$ ipython --no-banner

In [1]: import numpy as np

In [2]: np.set_printoptions(precision=3, suppress=True, linewidth=140)

In [3]: basis = np.sign(np.array([[-2, 4, 1], [-9, -1, 9], [-7, -6, 5]]))

In [4]: A2 = (np.tril(basis, -1) + np.eye(3)) @ (np.triu(basis, 1) + np.eye(3))

In [5]: ev = np.array([3, 3, 3])

In [6]: M = np.rint(A2 * ev @ np.linalg.inv(A2)) + 0

In [7]: M
Out[7]: 
array([[3., 0., 0.],
       [0., 3., 0.],
       [0., 0., 3.]])

In [8]: np.sort(np.abs(np.linalg.eigvals(M)))
Out[8]: array([3., 3., 3.])

In [9]: assert M == M.T
ValueError: The truth value of an array with more than one element is ambiguous. Use a.any() or a.all()


In [10]: np.round(np.linalg.det(M), 3)
Out[10]: np.float64(27.0)

In [11]: (M - M.T) / 2
Out[11]: 
array([[0., 0., 0.],
       [0., 0., 0.],
       [0., 0., 0.]])

In [12]: np.flatnonzero(np.linalg.matrix_power((M != 0) + (M.T != 0) + np.eye(3), 3)[0])
Out[12]: array([0])

In [13]: (M != 0).astype(int)
Out[13]: 
array([[1, 0, 0],
       [0, 1, 0],
       [0, 0, 1]])

In [14]: print(round(np.linalg.det(M), 3))
27.0

In [15]: arr = np.load("case10.npy")

In [16]: arr
Out[16]: 
array([[ 1,  2,  0],
       [ 1,  5,  2],
       [ 2,  5,  5],
       [ 4,  5,  7],
       [ 4,  7,  7],
       [ 5,  7,  8],
       [ 6,  7, 10],
       [ 8,  7, 11],
       [ 8, 10, 11],
       [11, 13, 11],
       [14, 13, 11],
       [15, 13, 11],
       [18, 13, 14],
       [21, 15, 17],
       [23, 17, 17],
       [25, 18, 17],
       [28, 20, 17],
       [29, 22, 19],
       [31, 22, 21],
       [32, 22, 21],
       [32, 24, 21]])

In [17]: W1 = np.array([[-2, -1, 2, -1, 3, 1], [1, 2, 1, 3, 3, 2], [2, -1, 0, 0, 0, -2]])

In [18]: c = np.array([1, 1, 0, 3, 3, 2])

In [19]: act = np.maximum(arr @ W1 + c, 0)

In [20]: (act > 0).mean(axis=0)
Out[20]: array([0.952, 0.429, 1.   , 1.   , 1.   , 1.   ])

In [21]: (act > 0).astype(int)
Out[21]: 
array([[1, 1, 1, 1, 1, 1],
       [1, 1, 1, 1, 1, 1],
       [1, 1, 1, 1, 1, 1],
       [1, 0, 1, 1, 1, 1],
       [1, 1, 1, 1, 1, 1],
       [1, 1, 1, 1, 1, 1],
       [1, 0, 1, 1, 1, 1],
       [1, 0, 1, 1, 1, 1],
       [1, 1, 1, 1, 1, 1],
       [1, 1, 1, 1, 1, 1],
       [1, 1, 1, 1, 1, 1],
       [1, 1, 1, 1, 1, 1],
       [1, 0, 1, 1, 1, 1],
       [1, 0, 1, 1, 1, 1],
       [1, 0, 1, 1, 1, 1],
       [1, 0, 1, 1, 1, 1],
       [0, 0, 1, 1, 1, 1],
       [1, 0, 1, 1, 1, 1],
       [1, 0, 1, 1, 1, 1],
       [1, 0, 1, 1, 1, 1],
       [1, 0, 1, 1, 1, 1]])

In [22]: np.linalg.matrix_rank(act)
Out[22]: np.int64(6)

In [23]: act
Out[23]: 
array([[  1,   4,   4,   8,  12,   7],
       [  8,   8,   7,  17,  21,   9],
       [ 12,   4,   9,  16,  24,   4],
       [ 12,   0,  13,  14,  30,   2],
       [ 14,   4,  15,  20,  36,   6],
       [ 14,   2,  17,  19,  39,   5],
       [ 16,   0,  19,  18,  42,   2],
       [ 14,   0,  23,  16,  48,   2],
       [ 17,   2,  26,  25,  57,   8],
       [ 14,   5,  35,  31,  75,  17],
       [  8,   2,  41,  28,  84,  20],
       [  6,   1,  43,  27,  87,  21],
       [  6,   0,  49,  24,  96,  18],
       [  8,   0,  57,  27, 111,  19],
       [  6,   0,  63,  31, 123,  25],
       [  3,   0,  68,  32, 132,  29],
       [  0,   0,  76,  35, 147,  36],
       [  3,   0,  80,  40, 156,  37],
       [  3,   0,  84,  38, 162,  35],
       [  1,   0,  86,  37, 165,  36],
       [  3,   0,  88,  43, 171,  40]])

In [24]: basis = np.array([[0, 1, 9], [4, 6, 6], [4, 9, 5], [2, 4, 1], [3, 3, 7], [7, 9, 3]])

In [25]: (act @ basis).round(6).argmax(axis=1)
Out[25]: array([1, 2, 2, 2, 2, 2, 2, 2, 2, 2, 2, 2, 2, 2, 2, 2, 1, 1, 2, 1, 1])
